$ python -q
>>> import numpy as np
>>> import numpy.linalg as la
>>> np.set_printoptions(precision=3, suppress=True, linewidth=100)
>>> def rd(a):
...     return np.round(a, 3) + 0
... 
>>> A = np.loadtxt("test8.csv", delimiter=",")
>>> A
array([[-2., -3.,  1., -2.],
       [ 0., -2., -1., -4.],
       [ 2.,  1.,  0., -4.],
       [ 3.,  1.,  3., -4.],
       [ 3.,  3.,  3., -2.],
       [ 3.,  6.,  4., -2.],
       [ 5.,  8.,  5.,  1.],
       [ 2.,  5.,  5.,  3.],
       [ 5.,  8.,  6.,  1.],
       [ 8.,  7.,  3.,  2.],
       [ 5.,  6.,  5., -1.],
       [ 4.,  6.,  2., -3.],
       [ 2.,  7.,  4.,  0.],
       [ 4.,  4.,  3.,  3.],
       [ 6.,  1.,  5.,  1.],
       [ 7.,  4.,  2., -1.],
       [ 8.,  2.,  0.,  2.],
       [ 8.,  2., -2.,  3.],
       [ 8.,  0., -5.,  5.],
       [11.,  1., -4.,  8.],
       [11.,  4., -7.,  5.],
       [10.,  3., -9.,  6.],
       [ 8.,  3., -9.,  4.],
       [ 5.,  4., -9.,  3.],
       [ 5.,  5., -6.,  0.],
       [ 4.,  7., -6., -3.],
       [ 5.,  6., -7., -2.],
       [ 7.,  3., -7., -2.],
       [ 4.,  1., -6.,  1.],
       [ 6.,  0., -4.,  3.],
       [ 3.,  2., -6.,  6.],
       [ 0.,  2., -4.,  8.],
       [ 3.,  5., -1.,  6.]])
>>> Ac = (A - A.mean(axis=0)) / A.std(axis=0)
>>> rd(Ac.std(axis=0))
array([1., 1., 1., 1.])
>>> beta = la.lstsq(np.delete(Ac, 1, axis=1), Ac[:, 1])[0]
>>> rd(beta)
array([ 0.29 ,  0.339, -0.069])
>>> rd(1 - np.var(Ac[:, 1] - np.delete(Ac, 1, axis=1) @ beta))
np.float64(0.134)
>>> Ac = A - A.mean(axis=0)
>>> left, s, Vt = la.svd(Ac, full_matrices=False)
>>> rd(s ** 2 / (s ** 2).sum())
array([0.55 , 0.218, 0.143, 0.089])
>>> (np.sign(left[:, 0]) == np.sign(left[0, 0])).astype(int)
array([1, 1, 1, 1, 1, 1, 1, 1, 1, 1, 1, 1, 1, 1, 1, 1, 0, 0, 0, 0, 0, 0, 0, 0, 0, 0, 0, 0, 0, 0, 0,
       0, 0])
>>> P = A @ la.solve(A.T @ A, A.T)
>>> la.matrix_rank(np.eye(33) - P)
np.int64(29)
>>> np.allclose(P @ P, P)
True
>>> np.trace(P)
np.float64(4.0)
>>> rng = np.random.default_rng(99)
>>> z = rng.permutation(4)
>>> A2 = A[:, z] * rng.choice([-1, 1], 4)
>>> A2
array([[-2., -1., -2., -3.],
       [ 0.,  1., -4., -2.],
       [ 2., -0., -4.,  1.],
       [ 3., -3., -4.,  1.],
       [ 3., -3., -2.,  3.],
       [ 3., -4., -2.,  6.],
       [ 5., -5.,  1.,  8.],
       [ 2., -5.,  3.,  5.],
       [ 5., -6.,  1.,  8.],
       [ 8., -3.,  2.,  7.],
       [ 5., -5., -1.,  6.],
       [ 4., -2., -3.,  6.],
       [ 2., -4.,  0.,  7.],
       [ 4., -3.,  3.,  4.],
       [ 6., -5.,  1.,  1.],
       [ 7., -2., -1.,  4.],
       [ 8., -0.,  2.,  2.],
       [ 8.,  2.,  3.,  2.],
       [ 8.,  5.,  5.,  0.],
       [11.,  4.,  8.,  1.],
       [11.,  7.,  5.,  4.],
       [10.,  9.,  6.,  3.],
       [ 8.,  9.,  4.,  3.],
       [ 5.,  9.,  3.,  4.],
       [ 5.,  6.,  0.,  5.],
       [ 4.,  6., -3.,  7.],
       [ 5.,  7., -2.,  6.],
       [ 7.,  7., -2.,  3.],
       [ 4.,  6.,  1.,  1.],
       [ 6.,  4.,  3.,  0.],
       [ 3.,  6.,  6.,  2.],
       [ 0.,  4.,  8.,  2.],
       [ 3.,  1.,  6.,  5.]])
>>> left, _, Vt = la.svd(A.T @ A2)
>>> z
array([0, 2, 3, 1])
>>> feats = np.load("dump.npy")
>>> feats
array([[  2,   2,  -1,   1,   8,  -2],
       [ -4,  -4,   5,   3, -16,   1],
       [  5,   1,  -2,   0,   4,   3]])
>>> f, v = feats[0], feats[2]
>>> f @ v
np.int64(40)
>>> f @ f
np.int64(78)
>>> pr = (f @ v) / (f @ f) * f
>>> rd(la.norm(f + v) ** 2 + la.norm(f - v) ** 2)
np.float64(266.0)
>>> rd((v - pr) @ f)
np.float64(0.0)
>>> rd(pr)
array([ 1.026,  1.026, -0.513,  0.513,  4.103, -1.026])
>>> F = np.load("a.npy")
>>> rd(F)
array([[-5.027, -1.805, -8.388, -0.417,  0.916,  0.306],
       [-2.609, -0.474, -5.95 ,  3.987,  6.444, -0.388],
       [-2.878, -0.598, -6.304,  3.716,  6.14 , -0.339],
       [ 3.367,  0.832,  6.921, -3.151, -5.484,  0.241],
       [ 4.283,  1.309,  7.938, -1.726, -3.736,  0.01 ],
       [-5.001, -1.782, -8.393, -0.286,  1.094,  0.287],
       [ 4.441,  1.4  ,  8.082, -1.402, -3.323, -0.04 ],
       [ 1.519,  1.174,  0.364,  5.839,  7.835, -0.835],
       [ 5.053,  1.83 ,  8.377,  0.56 , -0.721, -0.325],
       [-5.04 , -2.068, -7.521, -2.758, -2.404,  0.611],
       [ 4.729,  2.066,  6.62 ,  3.734,  3.883, -0.722],
       [-0.982,  0.226, -3.638,  5.18 ,  7.65 , -0.624],
       [ 0.81 ,  0.92 , -0.823,  5.79 ,  7.979, -0.793],
       [-0.276, -0.721,  1.69 , -5.68 , -7.983,  0.752],
       [ 4.201,  1.263,  7.857, -1.883, -3.934,  0.035],
       [-1.272,  0.106, -4.069,  5.016,  7.504, -0.588],
       [-2.456, -1.488, -2.005, -5.711, -7.373,  0.865],
       [ 1.859,  1.291,  0.948,  5.82 ,  7.706, -0.85 ],
       [ 4.096,  1.206,  7.75 , -2.072, -4.172,  0.065],
       [ 4.728,  1.579,  8.3  , -0.691, -2.399, -0.147],
       [ 4.576,  1.482,  8.194, -1.09 , -2.92 , -0.087],
       [ 0.51 ,  0.81 , -1.312,  5.736,  7.992, -0.771],
       [-4.47 , -1.417, -8.107,  1.337,  3.24 ,  0.05 ],
       [ 3.832,  1.065,  7.466, -2.505, -4.707,  0.134],
       [ 1.398,  1.132,  0.158,  5.839,  7.872, -0.829],
       [ 3.863,  1.896,  4.688,  4.944,  5.862, -0.836]])
>>> A2 = np.array([[4, -8, -2],
...     [-4, 3, -7],
...     [2, 4, -7],
...     [-2, -6, 4],
...     [4, 0, 8],
...     [2, 8, 6]])
>>> la.matrix_rank(F @ A2)
np.int64(2)
>>> rd(np.einsum("ij,ij->i", F, F))
array([100., 100., 100., 100., 100., 100., 100., 100., 100., 100., 100., 100., 100., 100., 100.,
       100., 100., 100., 100., 100., 100., 100., 100., 100., 100., 100.])
>>> rd(np.einsum("ij->j", F))
array([23.255, 11.233, 28.845, 28.126, 32.962, -4.819])
>>> la.matrix_rank(np.vstack([F, A2.T]))
np.int64(5)
>>> J = np.loadtxt("layer16.csv", delimiter=",")
>>> J
array([[ 1.8  , -0.5  ,  0.4  , -1.1  , -0.4  ],
       [ 1.683, -0.522,  0.289, -1.128, -0.492],
       [-1.5  ,  0.8  , -0.4  ,  0.9  , -0.3  ],
       [ 0.8  ,  0.9  ,  0.3  , -0.7  , -0.3  ],
       [-2.   ,  0.1  , -0.1  , -0.8  ,  0.6  ]])
>>> P = np.triu(np.array([[0, 5, 4, -3, 3],
...     [-4, -2, 3, -5, 0],
...     [-1, -2, 0, -5, 5],
...     [0, 2, 5, 3, -1],
...     [2, 2, 0, -5, -3]]), 1) + np.eye(5)
>>> A2 = P @ J @ la.inv(P)
>>> rd(np.poly(A2))
array([ 1.   , -0.778, -0.144, -1.33 ,  0.068, -0.196])
>>> rd(np.trace(A2)), np.trace(J)
(np.float64(0.778), np.float64(0.778))
>>> la.matrix_rank(A2)
np.int64(5)
>>> round(np.log10(la.cond(J)))
2
>>> la.cond(J) > 100
np.False_
>>> la.matrix_rank(J, rtol=0.1)
np.int64(4)
>>> W = np.array([[-2, 1, -1, 1, 0, 0],
...     [-3, 0, 3, -3, -2, -2],
...     [-2, -2, -1, 1, -3, 2],
...     [0, 1, 1, 2, -3, 2],
...     [-2, 1, 0, 2, 1, 3]])
>>> beta = np.array([3, -3, 3, -3, 2, 3])
>>> hid = np.maximum(J @ W + beta, 0)
>>> la.matrix_rank(hid)
np.int64(4)
>>> (hid > 0).astype(int)
array([[1, 0, 0, 0, 1, 1],
       [1, 0, 0, 0, 1, 1],
       [1, 0, 1, 0, 0, 1],
       [0, 0, 1, 0, 1, 0],
       [1, 0, 1, 0, 1, 1]])
>>> (hid > 0).mean(axis=0)
array([0.8, 0. , 0.6, 0. , 0.8, 0.8])
>>> rd(hid)
array([[0.9  , 0.   , 0.   , 0.   , 4.7  , 1.4  ],
       [1.606, 0.   , 0.   , 0.   , 5.069, 0.89 ],
       [5.   , 0.   , 8.2  , 0.   , 0.   , 1.5  ],
       [0.   , 0.   , 3.9  , 0.   , 1.1  , 0.   ],
       [5.7  , 0.   , 4.6  , 0.   , 5.1  , 2.8  ]])
>>> Z = np.array([[8, 1, 8],
...     [6, -4, -9],
...     [-9, 7, 2],
...     [-1, -8, 9],
...     [-6, -9, 1],
...     [-9, -1, -9]])
>>> (hid @ Z).round(6).argmax(axis=1)
array([2, 2, 1, 1, 2])
>>> W @ Z
array([[ -2, -21, -18],
       [-18,  62, -29],
       [-20,  16, -12],
       [ -5,  12, -10],
       [-45, -34, -33]])
>>> la.lstsq(hid[:-1].T, hid[-1])[2]
np.int32(4)
>>> rd(np.trace(la.pinv(hid) @ hid))
np.float64(4.0)
>>> np.unique(hid.round(6), axis=0).shape
(5, 6)
>>> W0 = np.load("mat.npy")
>>> W0
array([[4, 2, 0],
       [4, 2, 0],
       [0, 0, 0],
       [4, 2, 0],
       [0, 0, 0],
       [0, 0, 0],
       [0, 0, 0],
       [0, 0, 0],
       [1, 0, 0],
       [1, 0, 0],
       [0, 0, 0],
       [7, 4, 0],
       [7, 4, 0],
       [1, 0, 0],
       [0, 0, 0],
       [7, 4, 0],
       [0, 0, 0],
       [4, 2, 0],
       [7, 4, 0],
       [0, 0, 0],
       [0, 0, 0],
       [1, 0, 0],
       [7, 4, 0],
       [0, 0, 0],
       [0, 0, 0],
       [0, 0, 0],
       [0, 0, 0],
       [7, 4, 0],
       [0, 0, 0],
       [4, 2, 0]])
>>> left, s, Vt = la.svd(W0)
>>> np.argmax(s[:-1] / (s[1:] + 1e-6)) + 1
np.int64(2)
>>> A2 = left[:, :2] @ np.diag(s[:2]) @ Vt[:2]
>>> la.matrix_rank(A2)
np.int64(2)
>>> rd(np.abs(W0 - A2).max())
np.float64(0.0)
>>> la.matrix_rank(W0, rtol=0.05)
np.int64(1)
>>> left, s, Vt = la.svd(F)
>>> vecs = Vt[:(s > 1e-8).sum()]
>>> x0 = F[18] + 3 * F[11] + rng.integers(2) * np.eye(6)[4]
>>> rd(x0)
array([ 1.15 ,  1.884, -3.162, 13.468, 19.78 , -1.808])
>>> np.allclose(vecs.T @ vecs @ x0, x0)
False
>>> la.matrix_rank(np.vstack([F, x0]))
np.int64(3)
>>> A2 = W0[0, 0] * W0[1:] - np.outer(W0[1:, 0], W0[0])
>>> A2
array([[ 0,  0,  0],
       [ 0,  0,  0],
       [ 0,  0,  0],
       [ 0,  0,  0],
       [ 0,  0,  0],
       [ 0,  0,  0],
       [ 0,  0,  0],
       [ 0, -2,  0],
       [ 0, -2,  0],
       [ 0,  0,  0],
       [ 0,  2,  0],
       [ 0,  2,  0],
       [ 0, -2,  0],
       [ 0,  0,  0],
       [ 0,  2,  0],
       [ 0,  0,  0],
       [ 0,  0,  0],
       [ 0,  2,  0],
       [ 0,  0,  0],
       [ 0,  0,  0],
       [ 0, -2,  0],
       [ 0,  2,  0],
       [ 0,  0,  0],
       [ 0,  0,  0],
       [ 0,  0,  0],
       [ 0,  0,  0],
       [ 0,  2,  0],
       [ 0,  0,  0],
       [ 0,  0,  0]])
>>> np.flatnonzero(~A2.round(6).any(axis=1))
array([ 0,  1,  2,  3,  4,  5,  6,  9, 13, 15, 16, 18, 19, 22, 23, 24, 25, 27, 28])
>>> la.matrix_rank(A2), la.matrix_rank(W0)
(np.int64(1), np.int64(2))
>>> left, s, Vt = la.svd(W0)
>>> vecs = Vt[:(s > 1e-8).sum()]
>>> x0 = W0[3] + 2 * W0[13] + rng.integers(2) * np.eye(3)[1]
>>> x0
array([6., 3., 0.])
>>> rd(la.norm(x0 - vecs.T @ vecs @ x0))
np.float64(0.0)
>>> np.allclose(vecs.T @ vecs @ x0, x0)
True
>>> la.matrix_rank(np.vstack([W0, x0]))
np.int64(2)
>>> A2 = np.array([[-2, -5, 2, -2, 0],
...     [-2, 3, -5, -2, -5],
...     [-4, 1, -3, 4, 5],
...     [2, 0, 5, 3, -4],
...     [-1, -2, -5, 2, -2]])
>>> M = A2.T @ A2
>>> M
array([[ 29,   2,  33,  -4, -16],
       [  2,  39, -18,   4,  -6],
       [ 33, -18,  88,  -1,   0],
       [ -4,   4,  -1,  37,  14],
       [-16,  -6,   0,  14,  70]])
>>> Q = M.astype(float).copy()
>>> for j in range(5):
...     Q[:, j] -= Q[:, :j] @ (Q[:, :j].T @ Q[:, j])
...     Q[:, j] /= la.norm(Q[:, j])
... 
>>> rd(Q.T @ Q)
array([[1., 0., 0., 0., 0.],
       [0., 1., 0., 0., 0.],
       [0., 0., 1., 0., 0.],
       [0., 0., 0., 1., 0.],
       [0., 0., 0., 0., 1.]])
>>> A2 = np.array([[4, 0], [-2, 5]])
>>> arr = np.tile(A2, (2, 2))
>>> arr
array([[ 4,  0,  4,  0],
       [-2,  5, -2,  5],
       [ 4,  0,  4,  0],
       [-2,  5, -2,  5]])
>>> r = la.matrix_rank(arr)
>>> r
np.int64(2)
>>> ns = la.svd(arr)[2][r:].T
>>> [int(la.matrix_rank(np.delete(arr, i, axis=0))) for i in range(4)]
[2, 2, 2, 2]
>>> E = np.array([[-0.6, 0.3, 0.3, -1.1, 0.8, 0.1, -1.0],
...     [0.4, 0.3, 1.0, -0.8, 0.2, 1.3, -0.6],
...     [-0.7, 1.3, 0.5, -1.1, 1.1, -1.0, 1.5],
...     [-1.2, -0.8, -2.4, -1.1, 1.8, -0.4, -0.5]])
>>> E
array([[-0.6,  0.3,  0.3, -1.1,  0.8,  0.1, -1. ],
       [ 0.4,  0.3,  1. , -0.8,  0.2,  1.3, -0.6],
       [-0.7,  1.3,  0.5, -1.1,  1.1, -1. ,  1.5],
       [-1.2, -0.8, -2.4, -1.1,  1.8, -0.4, -0.5]])
>>> left, s, Vt = la.svd(J)
>>> rd(s)
array([4.01 , 1.706, 1.253, 0.5  , 0.046])
>>> np.argmax(s[:-1] / (s[1:] + 1e-6)) + 1
np.int64(4)
>>> A2 = left[:, :4] @ np.diag(s[:4]) @ Vt[:4]
>>> la.matrix_rank(J, rtol=0.05)
np.int64(4)
>>> rd(la.norm(J - A2) / la.norm(J))
np.float64(0.01)
>>> rd(la.norm(J - A2, 2)), rd(s[4])
(np.float64(0.046), np.float64(0.046))
>>> rd(la.norm(E, "nuc"))
np.float64(9.678)
>>> rd(la.norm(E[3] - E[0]))
np.float64(3.219)
>>> rd(la.norm(E, axis=1))
array([1.844, 1.995, 2.846, 3.564])
>>> rd(la.norm(E) ** 2 / la.norm(E, 2) ** 2)
np.float64(1.972)
>>> rd(la.norm(E, 1)), rd(la.norm(E, np.inf))
(np.float64(4.2), np.float64(8.2))
>>> rd(la.norm(E, 2))
np.float64(3.78)
>>> A2 = E / la.norm(E, axis=1, keepdims=True)
>>> C2 = A2 @ A2.T
>>> rd(np.degrees(np.arccos(np.clip(C2[2, 0], -1, 1))))
np.float64(73.96)
>>> (C2 - 2 * np.eye(4)).round(6).argmax(axis=1)
array([1, 0, 0, 0])
>>> np.argwhere(np.triu(np.abs(C2) > 0.95, 1))
array([], shape=(0, 2), dtype=int64)
>>> rd(C2[2])
array([ 0.276, -0.086,  1.   ,  0.142])
